$ python3 -q
>>> import numpy as np
>>> np.set_printoptions(suppress=True, linewidth=100)
>>> data = np.array([[3, 2, 1, 1, 2, 0],
...     [2, 3, 2, 1, 1, 2],
...     [1, 2, 3, 2, 1, 1],
...     [1, 1, 2, 3, 2, 1],
...     [2, 1, 1, 2, 3, 2],
...     [0, 2, 1, 1, 2, 3]])
>>> w, evecs = np.linalg.eigh(data)
>>> x = np.array([2, 0, 5, 2, 2, 2])
>>> np.round(evecs * np.abs(w) @ evecs.T, 2)
array([[3.3 , 1.71, 1.05, 1.05, 1.71, 0.3 ],
       [1.71, 3.29, 1.95, 0.95, 1.29, 1.71],
       [1.05, 1.95, 3.01, 2.01, 0.95, 1.05],
       [1.05, 0.95, 2.01, 3.01, 1.95, 1.05],
       [1.71, 1.29, 0.95, 1.95, 3.29, 1.71],
       [0.3 , 1.71, 1.05, 1.05, 1.71, 3.3 ]])
>>> print(np.round(np.linalg.eigvalsh(data[1:, 1:]), 2))
[0.38 0.38 2.62 2.62 9.  ]
>>> x @ data @ x
np.int64(287)
>>> (np.sign(evecs[:, -1].round(6)) == np.sign(evecs[0, -1].round(6))).astype(int)
array([1, 1, 1, 1, 1, 1])
>>> w, evecs = np.linalg.eigh(data)
>>> np.round(np.abs(evecs[:, -1]), 2)
array([0.37, 0.44, 0.41, 0.41, 0.44, 0.37])
>>> np.round(evecs @ np.diag(w) @ evecs.T, 2) + 0
array([[3., 2., 1., 1., 2., 0.],
       [2., 3., 2., 1., 1., 2.],
       [1., 2., 3., 2., 1., 1.],
       [1., 1., 2., 3., 2., 1.],
       [2., 1., 1., 2., 3., 2.],
       [0., 2., 1., 1., 2., 3.]])
>>> np.round(evecs.T @ evecs, 2) + 0
array([[1., 0., 0., 0., 0., 0.],
       [0., 1., 0., 0., 0., 0.],
       [0., 0., 1., 0., 0., 0.],
       [0., 0., 0., 1., 0., 0.],
       [0., 0., 0., 0., 1., 0.],
       [0., 0., 0., 0., 0., 1.]])
>>> w.round(2)
array([-0.59,  0.38,  2.53,  2.62,  3.  , 10.06])
>>> np.round(np.linalg.eigvalsh(data + -2 * np.eye(6)), 2)
array([-2.59, -1.62,  0.53,  0.62,  1.  ,  8.06])
>>> print(np.unique(w.round(6) + 0, return_counts=True)[1])
[1 1 1 1 1 1]
>>> np.round(evecs.T @ data @ evecs, 2) + 0
array([[-0.59,  0.  ,  0.  ,  0.  ,  0.  ,  0.  ],
       [ 0.  ,  0.38,  0.  ,  0.  ,  0.  ,  0.  ],
       [ 0.  ,  0.  ,  2.53,  0.  ,  0.  ,  0.  ],
       [ 0.  ,  0.  ,  0.  ,  2.62,  0.  ,  0.  ],
       [ 0.  ,  0.  ,  0.  ,  0.  ,  3.  ,  0.  ],
       [ 0.  ,  0.  ,  0.  ,  0.  ,  0.  , 10.06]])
>>> print(np.abs(evecs[:, -1]).round(6).argmax())
1
>>> [round(float(np.linalg.det(data[:i, :i])), 2) + 0 for i in range(1, 7)]
[3.0, 5.0, 8.0, 11.0, 9.0, -45.0]
>>> try:
...     np.linalg.cholesky(data)
... except np.linalg.LinAlgError as e:
...     print(repr(e))
... 
LinAlgError('Matrix is not positive definite')
>>> np.all(np.linalg.eigvalsh(data) > 0)
np.False_
>>> M = np.loadtxt("mat.csv", delimiter=",")
>>> M
array([[  0.,  -1.,  -5.,  -5.],
       [  2.,  -2.,  -5.,   0.],
       [  5.,  -5.,  -3.,   4.],
       [ 10.,  -8.,  -8.,  -1.],
       [ 11.,  -5.,  -6.,   1.],
       [  8.,  -9., -11.,   1.],
       [ 11., -12., -11.,  -1.],
       [  8., -16., -13.,  -4.],
       [  5., -12., -17.,  -7.],
       [  9., -12., -20.,  -3.],
       [  7., -14., -15.,  -4.],
       [ 12., -13., -10.,  -5.],
       [ 16.,  -8., -12.,  -2.],
       [ 15., -13., -14.,  -7.],
       [ 13., -10., -14.,  -4.],
       [  9., -11.,  -9.,  -6.],
       [  6.,  -9.,  -7.,  -2.],
       [  8., -10., -10.,   0.],
       [  8., -13., -10.,  -5.],
       [  9., -14.,  -6.,  -9.],
       [ 12., -13.,  -5.,  -9.],
       [  7., -16.,  -4., -14.],
       [  7., -17.,  -5., -19.],
       [  8., -20.,  -6., -20.],
       [  3., -18.,  -3., -16.],
       [  0., -22.,  -7., -17.],
       [  4., -23.,  -3., -16.],
       [  7., -27.,   0., -19.],
       [  9., -31.,   0., -23.]])
>>> rng = np.random.default_rng(212968)
>>> z = rng.permutation(6)
>>> other = data[:, z] * rng.choice([-1, 1], 6)
>>> other
array([[ 1,  2,  3,  1,  0, -2],
       [ 2,  3,  2,  1,  2, -1],
       [ 3,  2,  1,  2,  1, -1],
       [ 2,  1,  1,  3,  1, -2],
       [ 1,  1,  2,  2,  2, -3],
       [ 1,  2,  0,  1,  3, -2]])
>>> Uu, _, Vt = np.linalg.svd(data.T @ other)
>>> np.round(Uu @ Vt, 2) + 0
array([[ 0.,  0.,  1.,  0.,  0.,  0.],
       [ 0.,  1.,  0.,  0.,  0.,  0.],
       [ 1.,  0.,  0.,  0.,  0.,  0.],
       [ 0.,  0.,  0.,  1.,  0.,  0.],
       [ 0.,  0.,  0.,  0.,  0., -1.],
       [ 0.,  0.,  0.,  0.,  1.,  0.]])
>>> Xs = (M - M.mean(axis=0)) / M.std(axis=0)
>>> print(np.round(Xs.std(axis=0), 2))
[1. 1. 1. 1.]
>>> np.argwhere(np.abs(Xs) > 2)
array([[ 0,  0],
       [ 9,  2],
       [12,  0],
       [25,  0],
       [27,  1],
       [28,  1],
       [28,  3]])
>>> beta = np.linalg.lstsq(np.delete(Xs, 0, axis=1), Xs[:, 0])[0]
>>> np.round(1 - np.var(Xs[:, 0] - np.delete(Xs, 0, axis=1) @ beta), 2)
np.float64(0.19)
>>> beta.round(2)
array([-0.46, -0.28,  0.48])
>>> x = np.array([0, 1, 1, 3])
>>> rhs = M @ x
>>> try:
...     np.linalg.solve(M, rhs)
... except np.linalg.LinAlgError as e:
...     print(e)
... 
Last 2 dimensions of the array must be square
>>> print(rhs)
[ -21.   -7.    4.  -19.   -8.  -17.  -26.  -41.  -50.  -41.  -41.  -38.  -26.  -48.  -36.  -38.
  -22.  -20.  -38.  -47.  -45.  -62.  -79.  -86.  -69.  -80.  -74.  -84. -100.]
>>> np.round(np.linalg.lstsq(M, rhs)[0], 2) + 0
array([0., 1., 1., 3.])
>>> np.round(np.linalg.solve(M.T @ M, M.T @ rhs), 2) + 0
array([0., 1., 1., 3.])
>>> rhs = rhs + 0.02 * rng.normal(size=29)
>>> rhs.round(2)
array([ -20.98,   -7.01,    4.  ,  -19.  ,   -8.02,  -16.99,  -26.01,  -40.98,  -50.  ,  -40.99,
        -41.02,  -37.98,  -26.02,  -47.97,  -36.  ,  -37.96,  -22.02,  -19.99,  -38.02,  -47.01,
        -45.01,  -62.  ,  -79.02,  -86.03,  -69.  ,  -80.  ,  -74.02,  -83.99, -100.  ])
>>> beta, *_ = np.linalg.lstsq(M, rhs)
>>> [round(float(np.linalg.norm(np.linalg.solve(M.T @ M + lam * np.eye(4), M.T @ rhs))), 2) for lam in (0, 1, 10, 100)]
[3.32, 3.31, 3.26, 2.95]
>>> print(np.round(M.T @ (rhs - M @ beta), 2) + 0)
[0. 0. 0. 0.]
>>> beta.round(2) + 0
array([0., 1., 1., 3.])
>>> np.round(np.linalg.norm(rhs - M @ beta), 2)
np.float64(0.08)
>>> A = np.load("run7.npy")
>>> A
array([[ 1.57,  5.57,  0.  ],
       [-2.56,  1.44,  0.  ],
       [-4.76, -0.76,  0.  ],
       [-8.43, -4.43,  0.  ],
       [-0.81,  3.19,  0.  ],
       [-2.09,  1.91,  0.  ],
       [ 1.38,  5.38,  0.  ],
       [-5.25, -1.25,  0.  ],
       [-3.7 ,  0.3 ,  0.  ],
       [ 1.99,  5.99,  0.  ],
       [-0.25,  3.75,  0.  ],
       [ 1.2 ,  5.2 ,  0.  ],
       [-1.84,  2.16,  0.  ],
       [-5.5 , -1.5 ,  0.  ],
       [ 3.2 ,  7.2 ,  0.  ]])
>>> # rank 2
>>> r = np.linalg.matrix_rank(A)
>>> print(r)
2
>>> null = np.linalg.svd(A)[2][r:].T
>>> np.allclose(A @ null, 0)
True
>>> A @ null
array([[0.],
       [0.],
       [0.],
       [0.],
       [0.],
       [0.],
       [0.],
       [0.],
       [0.],
       [0.],
       [0.],
       [0.],
       [0.],
       [0.],
       [0.]])
>>> null[:, 0] / null[np.abs(null[:, 0]).round(6).argmax(), 0]
array([0., 0., 1.])
>>> [int(np.linalg.matrix_rank(A[:i])) for i in range(1, len(A) + 1)]
[1, 2, 2, 2, 2, 2, 2, 2, 2, 2, 2, 2, 2, 2, 2]
>>> null @ null.T
array([[0., 0., 0.],
       [0., 0., 0.],
       [0., 0., 1.]])
>>> null.shape
(3, 1)
>>> Uu, s, Vt = np.linalg.svd(A)
>>> evecs = Vt[:(s > 1e-8).sum()]
>>> x = A[5] + 3 * A[10] + rng.integers(2) * np.eye(3)[1]
>>> x
array([-2.84, 14.16,  0.  ])
>>> np.round(evecs.T @ evecs, 2) + 0
array([[1., 0., 0.],
       [0., 1., 0.],
       [0., 0., 0.]])
>>> print(np.round(np.linalg.norm(x - evecs.T @ evecs @ x), 2))
0.0
>>> np.linalg.cond(A) > 100
np.True_
>>> np.argsort(-np.linalg.norm(A, axis=0).round(6), kind="stable")[:3]
array([1, 0, 2])
>>> np.linalg.matrix_rank(A, rtol=0.1)
np.int64(2)
>>> round(float(np.linalg.norm(A, 2) / np.linalg.norm(A)), 2)
0.85
>>> np.round(np.trace(np.linalg.pinv(A) @ A), 2)
np.float64(2.0)
>>> np.allclose(A[:-1].T @ np.linalg.lstsq(A[:-1].T, A[-1])[0], A[-1])
True
>>> u, r1 = A[10], A[14]
>>> u @ r1
np.float64(26.2)
>>> pr = (u @ r1) / (u @ u) * u
>>> round(np.linalg.norm(u + r1) ** 2 + np.linalg.norm(u - r1) ** 2, 2)
np.float64(152.41)
>>> np.round((r1 - pr) @ u, 2)
np.float64(0.0)
>>> np.outer(u, r1)
array([[-0.8, -1.8, -0. ],
       [12. , 27. ,  0. ],
       [ 0. ,  0. ,  0. ]])
>>> arr = np.array([[-2.0, 1.1, 0.4, -2.1, 0.0],
...     [1.0, -0.9, 0.3, 0.1, -0.4],
...     [1.3, -0.9, 0.2, -0.8, 0.7],
...     [-0.9, -1.2, -0.8, -0.6, -0.6],
...     [-0.4, -0.1, -0.8, -1.9, -0.9],
...     [1.5, -1.4, 1.3, 1.8, 0.1]])
>>> arr[:, 3] *= 10
>>> arr
array([[ -2. ,   1.1,   0.4, -21. ,   0. ],
       [  1. ,  -0.9,   0.3,   1. ,  -0.4],
       [  1.3,  -0.9,   0.2,  -8. ,   0.7],
       [ -0.9,  -1.2,  -0.8,  -6. ,  -0.6],
       [ -0.4,  -0.1,  -0.8, -19. ,  -0.9],
       [  1.5,  -1.4,   1.3,  18. ,   0.1]])
>>> # column 3 is much longer than the rest
>>> Uu, s, Vt = np.linalg.svd(arr, full_matrices=False)
>>> np.round(Uu.T @ arr @ Vt.T, 2) + 0
array([[35.12,  0.  ,  0.  ,  0.  ,  0.  ],
       [ 0.  ,  2.97,  0.  ,  0.  ,  0.  ],
       [ 0.  ,  0.  ,  1.93,  0.  ,  0.  ],
       [ 0.  ,  0.  ,  0.  ,  1.28,  0.  ],
       [ 0.  ,  0.  ,  0.  ,  0.  ,  0.85]])
>>> np.abs(Uu[:, 0]).round(6).argmax()
np.int64(0)
>>> print(np.round(s / s[0], 2))
[1.   0.08 0.05 0.04 0.02]
>>> print(Uu.shape, s.shape, Vt.shape)
(6, 5) (5,) (5, 5)
>>> np.round(Vt @ Vt.T, 2) + 0
array([[1., 0., 0., 0., 0.],
       [0., 1., 0., 0., 0.],
       [0., 0., 1., 0., 0.],
       [0., 0., 0., 1., 0.],
       [0., 0., 0., 0., 1.]])
